% ipython --no-banner

In [1]: import numpy as np

In [2]: from numpy import linalg as LA

In [3]: np.set_printoptions(suppress=True, linewidth=140)

In [4]: m1 = np.array([[-2, -1, 0], [-2, -1, 0], [1, 2, 2]])

In [5]: np.round(m1 @ LA.pinv(m1) @ m1, 2) + 0
Out[5]: 
array([[-2., -1.,  0.],
       [-2., -1.,  0.],
       [ 1.,  2.,  2.]])

In [6]: np.unique(m1.round(6), axis=0).shape
Out[6]: (2, 3)

In [7]: F = np.loadtxt("a.csv", delimiter=",")

In [8]: F
Out[8]: 
array([[0., 3., 5., 6.],
       [2., 0., 1., 2.],
       [9., 7., 9., 3.],
       [6., 6., 1., 9.]])

In [9]: (F + F.T) / 2
Out[9]: 
array([[0. , 2.5, 7. , 6. ],
       [2.5, 0. , 4. , 4. ],
       [7. , 4. , 9. , 2. ],
       [6. , 4. , 2. , 9. ]])

In [10]: np.round(np.sort(np.abs(LA.eigvals(F))), 2)
Out[10]: array([ 1.71,  4.9 ,  7.28, 17.32])

In [11]: np.round(LA.matrix_power(F, 3), 2)
Out[11]: 
array([[1078., 1089., 1067., 1501.],
       [ 437.,  408.,  352.,  536.],
       [2172., 2023., 2019., 2400.],
       [1436., 1395., 1072., 1958.]])

In [12]: U, s, VT = LA.svd(m1)

In [13]: np.argmax(s[:-1] / (s[1:] + 1e-6)) + 1
Out[13]: np.int64(2)

In [14]: out = U[:, :2] @ np.diag(s[:2]) @ VT[:2]

In [15]: LA.matrix_rank(out)
Out[15]: np.int64(2)

In [16]: round(LA.norm(m1 - out, 2), 2), round(float(s[2]), 2)
Out[16]: (np.float64(0.0), 0.0)

In [17]: round(float(np.abs(m1 - out).max()), 2)
Out[17]: 0.0

In [18]: w1 = np.array([[1, 1, -1, 0], [-1, 0, -1, 2], [0, -2, -2, 1], [-1, 0, -1, 0]])

In [19]: coef = np.array([1, 0, 2, 1])

In [20]: hid = np.maximum(F @ w1 + coef, 0)

In [21]: hid
Out[21]: 
array([[ 0.,  0.,  0., 12.],
       [ 1.,  0.,  0.,  2.],
       [ 0.,  0.,  0., 24.],
       [ 0.,  4.,  0., 14.]])

In [22]: (hid > 0).astype(int)
Out[22]: 
array([[0, 0, 0, 1],
       [1, 0, 0, 1],
       [0, 0, 0, 1],
       [0, 1, 0, 1]])

In [23]: C = np.array([[3, 3, 2], [3, 1, 0], [2, 1, 1], [0, 3, 0]])

In [24]: (hid @ C).round(6).argmax(axis=1)
Out[24]: array([1, 1, 1, 1])

In [25]: f = np.array([-3, -3, -1, -3])

In [26]: out = F + np.outer(f, np.eye(4)[1])

In [27]: LA.matrix_rank(LA.inv(out) - LA.inv(F), tol=1e-8)
Out[27]: np.int64(1)

In [28]: LA.matrix_rank(out - F)
Out[28]: np.int64(1)

In [29]: out
Out[29]: 
array([[ 0.,  0.,  5.,  6.],
       [ 2., -3.,  1.,  2.],
       [ 9.,  6.,  9.,  3.],
       [ 6.,  3.,  1.,  9.]])

In [30]: feats = np.load("dump.npy")

In [31]: feats
Out[31]: 
array([[-2.,  0.,  0.],
       [ 0.,  3., -5.],
       [ 0.,  0.,  5.]])

In [32]: # 2 groups of indices that never mix

In [33]: f = np.array([0, 0, 0])

In [34]: np.array([np.convolve(row, f, "same") for row in feats])
Out[34]: 
array([[0., 0., 0.],
       [0., 0., 0.],
       [0., 0., 0.]])

In [35]: np.cross(feats[0, :3], feats[1, :3])
Out[35]: array([ -0., -10.,  -6.])

In [36]: np.polyval(f, feats[0])
Out[36]: array([0., 0., 0.])

In [37]: x0 = np.array([2, 1, 1])

In [38]: target = feats @ x0

In [39]: coef, lr = np.zeros(3), 1 / LA.norm(feats, 2) ** 2

In [40]: for i in range(200):
    ...:     coef -= lr * feats.T @ (feats @ coef - target)
    ...:     if i % 50 == 0: print(i, round(LA.norm(feats @ coef - target), 2))
    ...: 
0 4.4
50 0.1
100 0.0
150 0.0

In [41]: coef.round(2)
Out[41]: array([2., 1., 1.])

In [42]: A = np.load("mat.npy")

In [43]: A
Out[43]: 
array([[ 0,  0,  0,  0],
       [ 0,  9, -9, -9],
       [ 0, -9,  9,  9],
       [ 0, -9,  9,  9]])

In [44]: # column 3 repeats column 2

In [45]: np.allclose(A @ A.T, A.T @ A)
Out[45]: True

In [46]: LA.matrix_power(A, 4)
Out[46]: 
array([[      0,       0,       0,       0],
       [      0,  177147, -177147, -177147],
       [      0, -177147,  177147,  177147],
       [      0, -177147,  177147,  177147]])

In [47]: (A + A.T) / 2
Out[47]: 
array([[ 0.,  0.,  0.,  0.],
       [ 0.,  9., -9., -9.],
       [ 0., -9.,  9.,  9.],
       [ 0., -9.,  9.,  9.]])

In [48]: A @ A
Out[48]: 
array([[   0,    0,    0,    0],
       [   0,  243, -243, -243],
       [   0, -243,  243,  243],
       [   0, -243,  243,  243]])

In [49]: round(LA.det(A), 2)
Out[49]: np.float64(0.0)

In [50]: np.allclose(A, A.T)
Out[50]: True

In [51]: data = np.loadtxt("out15.csv", delimiter=",")

In [52]: data
Out[52]: 
array([[ 1.1,  0.5,  0.3],
       [ 0.1, -0.6,  1.2],
       [ 0.2, -0.6,  0. ],
       [ 0.2, -1.4,  0.1]])

In [53]: O = data.astype(float).copy()

In [54]: for j in range(3):
    ...:     O[:, j] -= O[:, :j] @ (O[:, :j].T @ O[:, j])
    ...:     O[:, j] /= LA.norm(O[:, j])
    ...: 

In [55]: np.round(O.T @ data, 2) + 0
Out[55]: 
array([[ 1.14,  0.08,  0.41],
       [ 0.  ,  1.71, -0.43],
       [ 0.  ,  0.  ,  1.09]])

In [56]: M = np.loadtxt("run2.csv", delimiter=",")

In [57]: M
Out[57]: 
array([[29.99, 19.74, -0.44],
       [29.46, 19.87, -1.47],
       [29.66, 17.6 ,  0.47],
       [30.09, 20.77,  0.19],
       [31.36, 19.58, -0.03],
       [29.75, 20.39,  0.23],
       [32.02, 21.26,  0.25],
       [28.64, 20.5 ,  1.3 ],
       [32.14, 20.33,  1.6 ],
       [30.85, 18.68, -0.82],
       [30.21, 20.06,  0.44],
       [28.49, 19.6 ,  0.51],
       [28.97, 19.37,  0.47],
       [29.67, 19.65,  0.76],
       [30.28, 20.77, -1.04],
       [30.74, 22.66, -0.8 ],
       [30.34, 22.07,  0.99],
       [28.24, 19.42, -0.23],
       [30.11, 19.67, -0.67],
       [28.82, 18.34, -0.1 ],
       [28.78, 18.23, -1.16],
       [30.47, 20.2 ,  0.59]])

In [58]: U, s, VT = LA.svd(M)

In [59]: s.round(2)
Out[59]: array([168.91,   4.23,   3.65])

In [60]: out = U[:, :1] @ np.diag(s[:1]) @ VT[:1]

In [61]: LA.matrix_rank(out)
Out[61]: np.int64(1)

In [62]: LA.matrix_rank(M, rtol=0.05)
Out[62]: np.int64(1)

In [63]: round(LA.norm(M - out) / LA.norm(M), 2)
Out[63]: np.float64(0.03)

In [64]: C2 = np.cov(M, rowvar=False)

In [65]: C2.round(2)
Out[65]: 
array([[1.14, 0.53, 0.11],
       [0.53, 1.4 , 0.15],
       [0.11, 0.15, 0.66]])

In [66]: np.round(LA.eigvalsh(C2)[::-1], 2)
Out[66]: array([1.85, 0.72, 0.63])

In [67]: X = np.load("w.npy")

In [68]: X
Out[68]: 
array([[0, 0, 0, 0],
       [0, 0, 1, 0],
       [0, 0, 0, 0],
       [0, 0, 0, 0]])

In [69]: LA.norm(X, axis=1).argmax()
Out[69]: np.int64(1)

In [70]: round(float(LA.norm(X, 2)), 2)
Out[70]: 1.0

In [71]: np.round(LA.norm(X, axis=0), 2)
Out[71]: array([0., 0., 1., 0.])

In [72]: round(LA.norm(X) ** 2 / LA.norm(X, 2) ** 2, 2)
Out[72]: np.float64(1.0)

In [73]: round(LA.norm(X, 1), 2), round(LA.norm(X, np.inf), 2)
Out[73]: (np.float64(1.0), np.float64(1.0))

In [74]: T = np.stack([X, 5 * X, X[::-1]])

In [75]: (T @ X.T).shape
Out[75]: (3, 4, 4)

In [76]: np.round(LA.norm(T, axis=(1, 2)), 2)
Out[76]: array([1., 5., 1.])

In [77]: LA.matrix_rank(T)
Out[77]: array([1, 1, 1])

In [78]: np.round(LA.det(T), 2)
Out[78]: array([0., 0., 0.])

In [79]: LA.matrix_rank(T.reshape(3, -1))
Out[79]: np.int64(2)

In [80]: np.einsum("bij,cij->bc", T, T)
Out[80]: 
array([[ 1,  5,  0],
       [ 5, 25,  0],
       [ 0,  0,  1]])
